$ python3 -q
>>> import numpy as np
>>> import numpy.linalg as la
>>> np.set_printoptions(precision=3, suppress=True, linewidth=200, sign=" ")
>>> rnd = lambda a: np.round(a, 3) + 0
>>> rng = np.random.default_rng(959176)
>>> W0 = np.eye(3, dtype=int)[rng.permutation(3)]
>>> W0
array([[ 1,  0,  0],
       [ 0,  0,  1],
       [ 0,  1,  0]])
>>> labels = rng.permutation(3)
>>> B = W0[:, labels] * rng.choice([-1, 1], 3)
>>> B
array([[ 0,  0, -1],
       [ 0,  1,  0],
       [ 1,  0,  0]])
>>> U, _, vt = la.svd(W0.T @ B)
>>> labels
array([ 1,  2,  0])
>>> print(U @ vt)
[[ 0.  0. -1.]
 [ 1.  0.  0.]
 [ 0.  1.  0.]]
>>> J = np.load("layer1.npy")
>>> J
array([[ 2.762,  6.991, 12.441],
       [-0.725, -1.838, -3.436],
       [ 0.276,  0.761,  1.336],
       [ 2.413,  6.08 , 10.816],
       [ 1.157,  2.811,  5.092],
       [ 3.283,  8.111, 14.641],
       [ 0.887,  1.995,  3.844],
       [-1.32 , -3.293, -5.961],
       [ 3.302,  8.264, 14.84 ],
       [-0.353, -0.964, -1.667]])
>>> P = J @ la.solve(J.T @ J, J.T)
>>> rnd(np.trace(P))
np.float64(3.0)
>>> print(rnd(P @ J[:, 0]))
[ 2.762 -0.725  0.276  2.413  1.157  3.283  0.887 -1.32   3.302 -0.353]
>>> x0 = np.array([0, -2, -4])
>>> y = J @ x0
>>> c, lr = np.zeros(3), 1 / la.norm(J, 2) ** 2
>>> for i in range(250):
...     c -= lr * J.T @ (J @ c - y)
...     if i % 50 == 0: print(i, round(la.norm(J @ c - y), 3))
... 
0 0.054
50 0.054
100 0.054
150 0.054
200 0.054
>>> rnd(la.cond(J))
np.float64(540.643)
>>> m1 = np.load("a.npy")
>>> rnd(m1)
array([[-0.176,  0.639,  1.746, -0.367, -0.483, -0.323, -0.202],
       [-0.88 , -0.035,  0.328,  1.533,  0.702, -0.402, -0.336],
       [-1.231,  1.028, -0.566,  0.037, -0.802,  0.561,  0.384],
       [ 0.   ,  0.7  , -0.717, -0.385, -0.045, -1.387, -0.96 ],
       [-1.056, -0.957,  0.051, -0.737,  0.106, -0.869,  0.811],
       [ 0.264,  1.06 ,  0.033, -0.243,  1.292, -0.166,  1.025],
       [-0.704, -0.082,  0.081, -0.874,  0.973,  0.844, -1.034]])
>>> rnd(m1[:, 3] @ m1[:, 0])
np.float64(0.0)
>>> B = np.array([[-1, 2, 1],
...     [0, 1, 3],
...     [0, -3, -3],
...     [-3, 1, -3],
...     [-2, -1, -3],
...     [-2, -2, 3],
...     [2, 1, -3]])
>>> la.matrix_rank(np.vstack([m1, B.T]))
np.int64(7)
>>> np.vstack([m1, B.T]).shape
(10, 7)
>>> ang = np.radians(45)
>>> r_ = np.eye(7)
>>> r_[1, 1] = r_[2, 2] = np.cos(ang)
>>> r_[1, 2], r_[2, 1] = -np.sin(ang), np.sin(ang)
>>> rnd(r_)
array([[ 1.   ,  0.   ,  0.   ,  0.   ,  0.   ,  0.   ,  0.   ],
       [ 0.   ,  0.707, -0.707,  0.   ,  0.   ,  0.   ,  0.   ],
       [ 0.   ,  0.707,  0.707,  0.   ,  0.   ,  0.   ,  0.   ],
       [ 0.   ,  0.   ,  0.   ,  1.   ,  0.   ,  0.   ,  0.   ],
       [ 0.   ,  0.   ,  0.   ,  0.   ,  1.   ,  0.   ,  0.   ],
       [ 0.   ,  0.   ,  0.   ,  0.   ,  0.   ,  1.   ,  0.   ],
       [ 0.   ,  0.   ,  0.   ,  0.   ,  0.   ,  0.   ,  1.   ]])
>>> B = m1 @ r_.T
>>> print(np.allclose(la.norm(m1, axis=1), la.norm(B, axis=1)))
True
>>> np.allclose(m1 @ m1.T, B @ B.T)
True
>>> rnd(np.abs(B - m1).max(axis=0))
array([ 0.   ,  1.422,  0.892,  0.   ,  0.   ,  0.   ,  0.   ])
>>> x0 = np.array([1, 2, 2, 0, 2, 1, 0])
>>> h = np.maximum(m1 @ x0, 0)
>>> rnd(m1.T @ h)
array([-1.388,  7.075,  6.331, -3.129,  7.219, -0.401,  1.928])
>>> rnd(np.maximum(m1 @ x0, 0) - np.maximum(-m1 @ x0, 0))
array([ 3.305,  0.709, -1.354, -1.51 , -3.525,  4.867,  2.084])
>>> A = np.array([[-0.2, 0.7, 0.1, 0.7, 0.4, -1.0],
...     [0.0, -2.2, -1.1, 1.2, 0.8, -1.3],
...     [0.1, -0.9, -0.1, 0.0, -0.8, 0.0],
...     [-1.4, -1.4, 1.3, 2.3, -0.7, 3.1],
...     [0.4, 0.3, 1.7, 1.7, -0.3, 0.6]])
>>> A[0] = A[1] + 0.05 * rng.normal(size=6)
>>> rnd(A)
array([[ 0.036, -2.148, -1.137,  1.224,  0.752, -1.313],
       [ 0.   , -2.2  , -1.1  ,  1.2  ,  0.8  , -1.3  ],
       [ 0.1  , -0.9  , -0.1  ,  0.   , -0.8  ,  0.   ],
       [-1.4  , -1.4  ,  1.3  ,  2.3  , -0.7  ,  3.1  ],
       [ 0.4  ,  0.3  ,  1.7  ,  1.7  , -0.3  ,  0.6  ]])
>>> rnd(la.norm(A, 2) / la.norm(A))
np.float64(0.708)
>>> [round(float(x), 3) for x in la.svd(A, compute_uv=False)[:3]]
[4.928, 4.444, 1.845]
>>> u = np.array([0, 0])
>>> rnd(np.cross(J[9, :3], J[1, :3]))
array([ 0.248, -0.004, -0.05 ])
>>> data = 0.2 ** np.abs(np.subtract.outer(np.arange(4), np.arange(4)))
>>> rnd(data)
array([[ 1.   ,  0.2  ,  0.04 ,  0.008],
       [ 0.2  ,  1.   ,  0.2  ,  0.04 ],
       [ 0.04 ,  0.2  ,  1.   ,  0.2  ],
       [ 0.008,  0.04 ,  0.2  ,  1.   ]])
>>> ev, evecs = la.eigh(data)
>>> x0 = np.array([0, -2, 1, 1])
>>> rnd(evecs * np.abs(ev) @ evecs.T)
array([[ 1.   ,  0.2  ,  0.04 ,  0.008],
       [ 0.2  ,  1.   ,  0.2  ,  0.04 ],
       [ 0.04 ,  0.2  ,  1.   ,  0.2  ],
       [ 0.008,  0.04 ,  0.2  ,  1.   ]])
>>> rnd(x0 @ data @ x0 / (x0 @ x0)), rnd(ev[0]), rnd(ev[-1])
(np.float64(0.907), np.float64(0.709), np.float64(1.362))
>>> print((np.sign(evecs[:, -1].round(6)) == np.sign(evecs[0, -1].round(6))).astype(int))
[ 1  1  1  1]
>>> print(x0 @ data @ x0)
5.44
>>> rnd(evecs * np.sqrt(ev) @ evecs.T)
array([[ 0.995,  0.1  ,  0.015,  0.003],
       [ 0.1  ,  0.99 ,  0.1  ,  0.015],
       [ 0.015,  0.1  ,  0.99 ,  0.1  ],
       [ 0.003,  0.015,  0.1  ,  0.995]])
>>> print(rnd(evecs * np.maximum(ev, 0) @ evecs.T))
[[ 1.     0.2    0.04   0.008]
 [ 0.2    1.     0.2    0.04 ]
 [ 0.04   0.2    1.     0.2  ]
 [ 0.008  0.04   0.2    1.   ]]
>>> Lm = la.cholesky(data)
>>> la.eigvalsh(data).min() > 0
np.True_
>>> rnd(np.prod(np.diag(Lm)) ** 2), rnd(la.det(data))
(np.float64(0.885), np.float64(0.885))
>>> rnd(Lm @ Lm.T)
array([[ 1.   ,  0.2  ,  0.04 ,  0.008],
       [ 0.2  ,  1.   ,  0.2  ,  0.04 ],
       [ 0.04 ,  0.2  ,  1.   ,  0.2  ],
       [ 0.008,  0.04 ,  0.2  ,  1.   ]])
>>> np.diag(Lm) ** 2
array([ 1.  ,  0.96,  0.96,  0.96])
>>> u = np.array([-2, -3, -3, 1, 3, -2, -1]) + 0.5
>>> X = np.eye(7) - 2 * np.outer(u, u) / (u @ u)
>>> rnd(X)
array([[ 0.858, -0.236, -0.236,  0.142,  0.331, -0.142, -0.047],
       [-0.236,  0.606, -0.394,  0.236,  0.551, -0.236, -0.079],
       [-0.236, -0.394,  0.606,  0.236,  0.551, -0.236, -0.079],
       [ 0.142,  0.236,  0.236,  0.858, -0.331,  0.142,  0.047],
       [ 0.331,  0.551,  0.551, -0.331,  0.228,  0.331,  0.11 ],
       [-0.142, -0.236, -0.236,  0.142,  0.331,  0.858, -0.047],
       [-0.047, -0.079, -0.079,  0.047,  0.11 , -0.047,  0.984]])
>>> x0 = np.array([-3, -3, 1, -1, -2, 1, -2])
>>> y = X @ x0
>>> rnd(y)
array([-2.953, -2.921,  1.079, -1.047, -2.11 ,  1.047, -1.984])
>>> rnd(la.solve(X, y))
array([-3., -3.,  1., -1., -2.,  1., -2.])
>>> ev, evecs = la.eigh(X)
>>> x0 = np.array([-2, 1, 0, -2, -1, -1, 0])
>>> rnd(la.eigvalsh(X[1:, 1:]))
array([-0.858,  1.   ,  1.   ,  1.   ,  1.   ,  1.   ])
>>> rnd(np.abs(X).sum(axis=1).max()), rnd(np.abs(ev).max())
(np.float64(2.433), np.float64(1.0))
>>> ev, evecs = la.eigh(X)
>>> rnd(la.svd(X, compute_uv=False))
array([ 1.,  1.,  1.,  1.,  1.,  1.,  1.])
>>> np.unique(ev.round(6) + 0, return_counts=True)[1]
array([ 1,  6])
>>> print(rnd(evecs @ np.diag(ev) @ evecs.T))
[[ 0.858 -0.236 -0.236  0.142  0.331 -0.142 -0.047]
 [-0.236  0.606 -0.394  0.236  0.551 -0.236 -0.079]
 [-0.236 -0.394  0.606  0.236  0.551 -0.236 -0.079]
 [ 0.142  0.236  0.236  0.858 -0.331  0.142  0.047]
 [ 0.331  0.551  0.551 -0.331  0.228  0.331  0.11 ]
 [-0.142 -0.236 -0.236  0.142  0.331  0.858 -0.047]
 [-0.047 -0.079 -0.079  0.047  0.11  -0.047  0.984]]
>>> print((ev > 1e-8).sum(), (ev < -1e-8).sum())
6 1
>>> t3 = np.stack([X, -1 * X, X[::-1]])
>>> la.matrix_rank(t3)
array([ 7,  7,  7])
>>> rnd(t3.sum(axis=0))
array([[-0.047, -0.079, -0.079,  0.047,  0.11 , -0.047,  0.984],
       [-0.142, -0.236, -0.236,  0.142,  0.331,  0.858, -0.047],
       [ 0.331,  0.551,  0.551, -0.331,  0.228,  0.331,  0.11 ],
       [ 0.142,  0.236,  0.236,  0.858, -0.331,  0.142,  0.047],
       [-0.236, -0.394,  0.606,  0.236,  0.551, -0.236, -0.079],
       [-0.236,  0.606, -0.394,  0.236,  0.551, -0.236, -0.079],
       [ 0.858, -0.236, -0.236,  0.142,  0.331, -0.142, -0.047]])
>>> (t3 @ X.T).shape
(3, 7, 7)
>>> la.matrix_rank(t3.reshape(3, -1))
np.int64(2)
>>> rnd(la.det(t3))
array([-1.,  1.,  1.])
>>> Z = np.array([[0, 2, 3, 1, 1, 0]])
>>> K = rng.normal(size=(12, 1)) @ Z + np.array([1, -2, 2, 3, 1, 0])
>>> print(rnd(K))
[[ 1.    -3.398 -0.097  2.301  0.301  0.   ]
 [ 1.    -3.261  0.108  2.369  0.369  0.   ]
 [ 1.    -3.388 -0.083  2.306  0.306  0.   ]
 [ 1.    -3.321  0.018  2.339  0.339  0.   ]
 [ 1.    -1.441  2.838  3.279  1.279  0.   ]
 [ 1.    -3.324  0.013  2.338  0.338  0.   ]
 [ 1.    -4.29  -1.436  1.855 -0.145  0.   ]
 [ 1.    -3.437 -0.155  2.282  0.282  0.   ]
 [ 1.    -2.452  1.321  2.774  0.774  0.   ]
 [ 1.     0.087  5.131  4.044  2.044  0.   ]
 [ 1.    -6.163 -4.244  0.919 -1.081  0.   ]
 [ 1.    -2.861  0.708  2.569  0.569  0.   ]]
>>> rank = la.matrix_rank(K)
>>> rank
np.int64(2)
>>> null = la.svd(K)[2][rank:].T
>>> print(np.allclose(K @ null, 0))
True
>>> [int(la.matrix_rank(np.delete(K, i, axis=0))) for i in range(12)]
[2, 2, 2, 2, 2, 2, 2, 2, 2, 2, 2, 2]
>>> print(null.shape)
(6, 4)
>>> [int(la.matrix_rank(K[:i])) for i in range(1, len(K) + 1)]
[1, 2, 2, 2, 2, 2, 2, 2, 2, 2, 2, 2]
>>> [round(float(x), 3) for x in la.svd(K, compute_uv=False)[:3]]
[14.378, 9.427, 0.0]
>>> rnd(la.norm(K, 2) / la.norm(K))
np.float64(0.836)
>>> feats = np.load("run1.npy")
>>> feats
array([[ 1,  0,  0,  0,  0,  0,  0],
       [ 0,  1,  0,  0,  0,  0,  0],
       [ 3,  0,  1,  0,  0,  0,  0],
       [ 3,  3,  2,  1,  0,  0,  0],
       [ 2,  1,  0,  3,  1,  0,  0],
       [ 2,  2,  1,  3,  3,  1,  0],
       [ 1,  3,  3,  2,  3,  0,  1]])
>>> labels = rng.permutation(7)
>>> B = feats[:, labels] * rng.choice([-1, 1], 7)
>>> B
array([[ 0,  0,  0,  1,  0,  0,  0],
       [ 0,  0,  0,  0,  0,  1,  0],
       [ 0,  0, -1,  3,  0,  0,  0],
       [ 1,  0, -2,  3,  0,  3,  0],
       [ 3,  1,  0,  2,  0,  1,  0],
       [ 3,  3, -1,  2,  1,  2,  0],
       [ 2,  3, -3,  1,  0,  3, -1]])
>>> U, _, vt = la.svd(feats.T @ B)
>>> rnd(U @ vt)
array([[ 0.,  0.,  0.,  1.,  0.,  0.,  0.],
       [ 0.,  0.,  0.,  0.,  0.,  1.,  0.],
       [ 0.,  0., -1.,  0.,  0.,  0.,  0.],
       [ 1.,  0.,  0.,  0.,  0.,  0.,  0.],
       [ 0.,  1.,  0.,  0.,  0.,  0.,  0.],
       [ 0.,  0.,  0.,  0.,  1.,  0.,  0.],
       [ 0.,  0.,  0.,  0.,  0.,  0., -1.]])
>>> labels
array([ 3,  4,  2,  0,  5,  1,  6])
>>> B = feats / la.norm(feats, axis=1, keepdims=True)
>>> cov = B @ B.T
>>> print(rnd(cov[0]))
[ 1.     0.     0.949  0.626  0.516  0.378  0.174]
>>> (np.abs(cov) > 0.9).astype(int)
array([[ 1,  0,  1,  0,  0,  0,  0],
       [ 0,  1,  0,  0,  0,  0,  0],
       [ 1,  0,  1,  0,  0,  0,  0],
       [ 0,  0,  0,  1,  0,  0,  0],
       [ 0,  0,  0,  0,  1,  0,  0],
       [ 0,  0,  0,  0,  0,  1,  0],
       [ 0,  0,  0,  0,  0,  0,  1]])
>>> rnd(np.degrees(np.arccos(np.clip(cov[0, 5], -1, 1))))
np.float64(67.792)
>>> O, r_ = la.qr(feats)
>>> rnd(O.T @ O)
array([[ 1.,  0.,  0.,  0.,  0.,  0.,  0.],
       [ 0.,  1.,  0.,  0.,  0.,  0.,  0.],
       [ 0.,  0.,  1.,  0.,  0.,  0.,  0.],
       [ 0.,  0.,  0.,  1.,  0.,  0.,  0.],
       [ 0.,  0.,  0.,  0.,  1.,  0.,  0.],
       [ 0.,  0.,  0.,  0.,  0.,  1.,  0.],
       [ 0.,  0.,  0.,  0.,  0.,  0.,  1.]])
>>> rnd(np.abs(np.diag(r_)))
array([ 5.292,  3.525,  1.688,  2.679,  1.287,  0.413,  0.022])
>>> np.allclose(r_.T @ r_, feats.T @ feats)
True
>>> O.shape, r_.shape
((7, 7), (7, 7))
>>> rnd(abs(r_[0, 0])), rnd(la.norm(feats[:, 0]))
(np.float64(5.292), np.float64(5.292))
